In [1]: import numpy as np

In [2]: from numpy import linalg as LA

In [3]: np.set_printoptions(precision=3, suppress=True, linewidth=100, legacy="1.25")

In [4]: feats = np.array([[2.0, 1.0, 0.0, 0.0],
   ...:     [-1.0, 3.0, 0.0, 0.0],
   ...:     [0.0, 0.0, 3.0, -1.0],
   ...:     [0.0, 0.0, -2.0, 3.0]])

In [5]: Y = feats / LA.norm(feats, axis=1, keepdims=True)

In [6]: G = Y @ Y.T

In [7]: G
Out[7]: 
array([[ 1.   ,  0.141,  0.   ,  0.   ],
       [ 0.141,  1.   ,  0.   ,  0.   ],
       [ 0.   ,  0.   ,  1.   , -0.789],
       [ 0.   ,  0.   , -0.789,  1.   ]])

In [8]: np.degrees(np.arccos(np.clip(G[3, 1], -1, 1)))
Out[8]: 90.0

In [9]: (np.abs(G) > 0.9).astype(int)
Out[9]: 
array([[1, 0, 0, 0],
       [0, 1, 0, 0],
       [0, 0, 1, 0],
       [0, 0, 0, 1]])

In [10]: G[3]
Out[10]: array([ 0.   ,  0.   , -0.789,  1.   ])

In [11]: cent = 10 * np.array([[-0.4, 0.1, -0.3, -0.3],
    ...:     [0.4, -1.0, 1.3, -0.6],
    ...:     [0.6, 0.9, 1.6, -0.6]])

In [12]: rng = np.random.default_rng(63)

In [13]: idx = rng.integers(0, 3, 28)

In [14]: E = cent[idx] + rng.normal(size=(28, 4))

In [15]: E
Out[15]: 
array([[  2.26 , -10.252,  12.94 ,  -4.834],
       [  3.628,  -9.886,  13.064,  -4.31 ],
       [  6.301,   8.746,  16.16 ,  -5.632],
       [  7.025,   8.429,  17.769,  -4.909],
       [  6.746,   9.866,  15.951,  -7.262],
       [ -4.422,   0.343,  -1.979,  -3.892],
       [  4.308,  -9.464,  11.393,  -6.326],
       [  4.14 ,  -8.617,  12.335,  -5.282],
       [ -3.652,   0.11 ,  -2.11 ,  -2.335],
       [ -4.569,   1.482,  -2.621,  -3.622],
       [  2.625,  -9.753,  13.393,  -5.288],
       [ -3.053,   2.511,  -2.265,  -2.893],
       [ -4.373,   2.739,  -3.713,  -3.332],
       [  4.623, -10.876,  15.997,  -4.733],
       [ -4.1  ,   0.218,  -3.51 ,  -2.912],
       [ -5.046,   1.837,  -1.613,  -4.332],
       [ -4.247,   1.849,  -4.581,  -2.177],
       [  3.63 , -13.004,  12.606,  -7.522],
       [ -3.335,   0.849,  -4.29 ,  -3.374],
       [  7.483,   8.355,  15.789,  -4.542],
       [  4.92 , -10.035,  13.027,  -6.333],
       [  3.06 ,  -8.35 ,  13.904,  -7.124],
       [ -4.49 ,  -0.564,  -4.139,  -0.826],
       [  4.69 ,  -8.565,  11.724,  -5.799],
       [ -6.259,   0.395,  -2.6  ,  -4.499],
       [ -3.295,   0.37 ,  -4.053,  -2.05 ],
       [  5.889,   9.833,  15.16 ,  -7.195],
       [  2.75 , -10.662,  13.859,  -5.907]])

In [16]: Ac = E - E.mean(axis=0)

In [17]: Uu, sigma, Vt = LA.svd(Ac, full_matrices=False)

In [18]: round(float((sigma ** 2).sum() ** 2 / (sigma ** 4).sum()), 3)
Out[18]: 1.816

In [19]: np.searchsorted(np.cumsum(sigma ** 2) / (sigma ** 2).sum(), 0.9) + 1
Out[19]: 2

In [20]: np.abs(Uu[:, 0]).argmax()
Out[20]: 16

In [21]: np.abs(Vt[0]).argmax()
Out[21]: 2

In [22]: theta = np.radians(72)

In [23]: r_ = np.eye(4)

In [24]: r_[2, 2] = r_[0, 0] = np.cos(theta)

In [25]: r_[2, 0], r_[0, 2] = -np.sin(theta), np.sin(theta)

In [26]: r_
Out[26]: 
array([[ 0.309,  0.   ,  0.951,  0.   ],
       [ 0.   ,  1.   ,  0.   ,  0.   ],
       [-0.951,  0.   ,  0.309,  0.   ],
       [ 0.   ,  0.   ,  0.   ,  1.   ]])

In [27]: Y = E @ r_.T

In [28]: np.abs(Y - E).max(axis=0)
Out[28]: array([12.045,  0.   , 18.959,  0.   ])

In [29]: LA.svd(E, compute_uv=False), LA.svd(Y, compute_uv=False)
Out[29]: 
(array([66.801, 36.455, 19.064,  4.475]),
 array([66.801, 36.455, 19.064,  4.475]))

In [30]: Ac = (E - E.mean(axis=0)) / E.std(axis=0)

In [31]: np.argwhere(np.abs(Ac) > 2)
Out[31]: array([[22,  3]])

In [32]: coef = LA.lstsq(np.delete(Ac, 3, axis=1), Ac[:, 3])[0]

In [33]: coef
Out[33]: array([ 0.403,  0.013, -1.187])

In [34]: np.abs(coef).argmax()
Out[34]: 2

In [35]: Y = np.c_[E[:, :1] @ np.array([[-5]]), np.array([2, 2, 1, -1, 2, 3, -1, -1, -3, -2, 0, 2, 0, 1, 1, -1, -1, -3, -2, 2, 1, -3, 3, -3, -3, -3, -3, -2])]

In [36]: Y
Out[36]: 
array([[-11.298,   2.   ],
       [-18.141,   2.   ],
       [-31.505,   1.   ],
       [-35.127,  -1.   ],
       [-33.732,   2.   ],
       [ 22.112,   3.   ],
       [-21.538,  -1.   ],
       [-20.702,  -1.   ],
       [ 18.259,  -3.   ],
       [ 22.847,  -2.   ],
       [-13.126,   0.   ],
       [ 15.266,   2.   ],
       [ 21.867,   0.   ],
       [-23.115,   1.   ],
       [ 20.501,   1.   ],
       [ 25.232,  -1.   ],
       [ 21.236,  -1.   ],
       [-18.15 ,  -3.   ],
       [ 16.674,  -2.   ],
       [-37.413,   2.   ],
       [-24.599,   1.   ],
       [-15.3  ,  -3.   ],
       [ 22.449,   3.   ],
       [-23.448,  -3.   ],
       [ 31.295,  -3.   ],
       [ 16.475,  -3.   ],
       [-29.443,  -3.   ],
       [-13.749,  -2.   ]])

In [37]: LA.matrix_rank(Y)
Out[37]: 2

In [38]: np.round(LA.norm(Y - E @ LA.lstsq(E, Y)[0], axis=0), 3) + 0
Out[38]: array([ 0.   , 10.033])

In [39]: np.round(LA.lstsq(E, Y[:, 0])[0], 3) + 0
Out[39]: array([-5.,  0.,  0.,  0.])

In [40]: F = np.array([[1, 0, 0, 0, 0, 0],
    ...:     [0, 1, 0, 0, 0, 0],
    ...:     [0, 3, 1, 0, 0, 0],
    ...:     [3, 5, 1, 1, 0, 0],
    ...:     [1, 1, 2, 1, 1, 0],
    ...:     [3, 4, 1, 5, 4, 1]])

In [41]: # triangular, det is the product of the diagonal

In [42]: idx = rng.permutation(6)

In [43]: idx
Out[43]: array([3, 4, 0, 1, 5, 2])

In [44]: Y = F[idx][:, idx]

In [45]: np.diag(Y)
Out[45]: array([1, 1, 1, 1, 1, 1])

In [46]: round(LA.det(Y), 3), np.round(LA.det(F[idx]), 3)
Out[46]: (1.0, -1.0)

In [47]: np.trace(Y)
Out[47]: 6

In [48]: Y
Out[48]: 
array([[1, 0, 3, 5, 0, 1],
       [1, 1, 1, 1, 0, 2],
       [0, 0, 1, 0, 0, 0],
       [0, 0, 0, 1, 0, 0],
       [5, 4, 3, 4, 1, 1],
       [0, 0, 0, 3, 0, 1]])

In [49]: np.allclose(Y, F)
Out[49]: False

In [50]: X = np.loadtxt("w.csv", delimiter=",")

In [51]: X
Out[51]: 
array([[ -5.205,  -4.147,  -4.059,  -7.149,  -2.603],
       [ -3.704,   4.696,  10.012,  -3.122,   3.63 ],
       [ -4.221,  -0.619,   0.251,   9.384,   6.316],
       [ -6.387,  -3.147,  -0.935,  -1.666,   1.787],
       [  3.189,  -9.481, -12.236,  -3.274, -14.57 ],
       [ -6.611,  -2.644,  -6.444,   2.219,  -9.491],
       [  7.197,   4.856,   5.12 ,   1.62 ,   3.435],
       [ -2.099, -12.764,  -1.912, -11.298,  -2.658],
       [  0.637,   9.676,   2.643,  11.105,   3.178],
       [ 11.342,   5.468,  -0.666,   9.332,   3.561],
       [  7.013,   2.566,  -4.323,  17.524,   3.636],
       [ -3.55 ,  -4.344, -11.092,   0.634,  -3.426],
       [  1.012,  -3.641,  -6.632,  -0.556,  -2.44 ],
       [  2.81 ,  -1.261,   2.676,  -0.549,  -2.658],
       [  4.517,  -8.282,  -5.477,  -6.967,  -1.33 ],
       [  7.078,   6.537,   0.592,  12.494,  -0.839],
       [  0.7  ,   4.951,   6.936,   2.962,   8.014],
       [  6.622,   4.516,   6.676,  -0.337,   6.748],
       [  2.68 ,  10.933,  10.428,   5.092,   8.946],
       [  6.367,   2.188,   5.186,  -1.975,   1.235],
       [ -3.633,  -0.164,  -3.258,   3.665,  -3.474],
       [ -8.292,   8.878,   3.38 ,  -3.841,   5.778],
       [ -7.087,   0.621,   3.18 , -10.875,  -2.172],
       [  1.758,  -5.731,  -6.127,   2.913,  -2.664]])

In [52]: Y = np.c_[X[:, :2] @ np.array([[-1, -1], [1, 0]]), np.array([2, 0, 1, 1, 0, 0, 0, 2, 2, 0, 1, 2, 2, 1, 2, 2, 2, 1, 2, 0, 0, 2, 0, 1])]

In [53]: Y
Out[53]: 
array([[  1.058,   5.205,   2.   ],
       [  8.4  ,   3.704,   0.   ],
       [  3.602,   4.221,   1.   ],
       [  3.24 ,   6.387,   1.   ],
       [-12.67 ,  -3.189,   0.   ],
       [  3.967,   6.611,   0.   ],
       [ -2.341,  -7.197,   0.   ],
       [-10.665,   2.099,   2.   ],
       [  9.039,  -0.637,   2.   ],
       [ -5.874, -11.342,   0.   ],
       [ -4.447,  -7.013,   1.   ],
       [ -0.794,   3.55 ,   2.   ],
       [ -4.653,  -1.012,   2.   ],
       [ -4.071,  -2.81 ,   1.   ],
       [-12.799,  -4.517,   2.   ],
       [ -0.541,  -7.078,   2.   ],
       [  4.251,  -0.7  ,   2.   ],
       [ -2.106,  -6.622,   1.   ],
       [  8.253,  -2.68 ,   2.   ],
       [ -4.179,  -6.367,   0.   ],
       [  3.469,   3.633,   0.   ],
       [ 17.17 ,   8.292,   2.   ],
       [  7.708,   7.087,   0.   ],
       [ -7.489,  -1.758,   1.   ]])

In [54]: np.round(LA.norm(Y - X @ LA.lstsq(X, Y)[0], axis=0), 3) + 0
Out[54]: array([0.   , 0.   , 6.159])

In [55]: LA.matrix_rank(Y)
Out[55]: 3

In [56]: np.round(LA.lstsq(X, Y[:, 0])[0], 3) + 0
Out[56]: array([-1.,  1.,  0.,  0.,  0.])
